% python3 -q
>>> import numpy as np
>>> np.set_printoptions(suppress=True, linewidth=160)
>>> def rd(a):
...     return np.round(a, 1) + 0
... 
>>> K = np.loadtxt("a.csv", delimiter=",")
>>> rd(K)
array([[-0.1, -0.6, -0.8],
       [ 1. , -0.2,  0. ],
       [-0.1, -0.8,  0.6]])
>>> x0 = np.array([0, 2, 5])
>>> rd(np.linalg.norm(x0)), rd(np.linalg.norm(K @ x0))
(np.float64(5.4), np.float64(5.4))
>>> rd(np.linalg.inv(K))
array([[-0.1,  1. , -0.1],
       [-0.6, -0.2, -0.8],
       [-0.8,  0. ,  0.6]])
>>> rd(np.linalg.det(K))
np.float64(1.0)
>>> [p for p in range(1, 25) if np.allclose(np.linalg.matrix_power(K, p), np.eye(3))]
[]
>>> rd(np.abs(np.linalg.eigvals(K)))
array([1., 1., 1.])
>>> rd(K.T @ (K @ x0))
array([0., 2., 5.])
>>> x0 = np.array([-3, -9, 7])
>>> target = K @ x0
>>> rd(target)
array([-0.3, -1.6, 11.7])
>>> rd(np.linalg.solve(K, target))
array([-3., -9.,  7.])
>>> rd(np.linalg.solve(K.T, K[1]))
array([0., 1., 0.])
>>> rd(np.linalg.solve(K, -1 * target))
array([ 3.,  9., -7.])
>>> data = np.load("m.npy")
>>> rd(data)
array([[ 1.6,  2.5,  0.4],
       [-2.4,  1.6, -0.8],
       [ 0.9, -0.1, -2.9]])
>>> u = np.array([1, -1])
>>> rd(np.correlate(data[1], data[0], "full"))
array([-0.9, -5.4,  0. ,  0.5, -1.3])
>>> rd(np.cross(data[1, :3], data[0, :3]))
array([ 2.7, -0.4, -8.6])
>>> rd(np.trace(data))
np.float64(0.4)
>>> rd(np.sort(np.abs(np.linalg.eigvals(data))))
array([3., 3., 3.])
>>> rd(np.linalg.det(data))
np.float64(-27.0)
>>> rd((data + data.T) / 2)
array([[ 1.6,  0.1,  0.6],
       [ 0.1,  1.6, -0.5],
       [ 0.6, -0.5, -2.9]])
>>> np.allclose(data @ data.T, data.T @ data)
True
>>> assert data == data.T
Traceback (most recent call last):
  File "<python-input-28>", line 1, in <module>
    assert data == data.T
           ^^^^^^^^^^^^^^
ValueError: The truth value of an array with more than one element is ambiguous. Use a.any() or a.all()
>>> rd(np.abs(np.linalg.eigvals(data)).max())
np.float64(3.0)
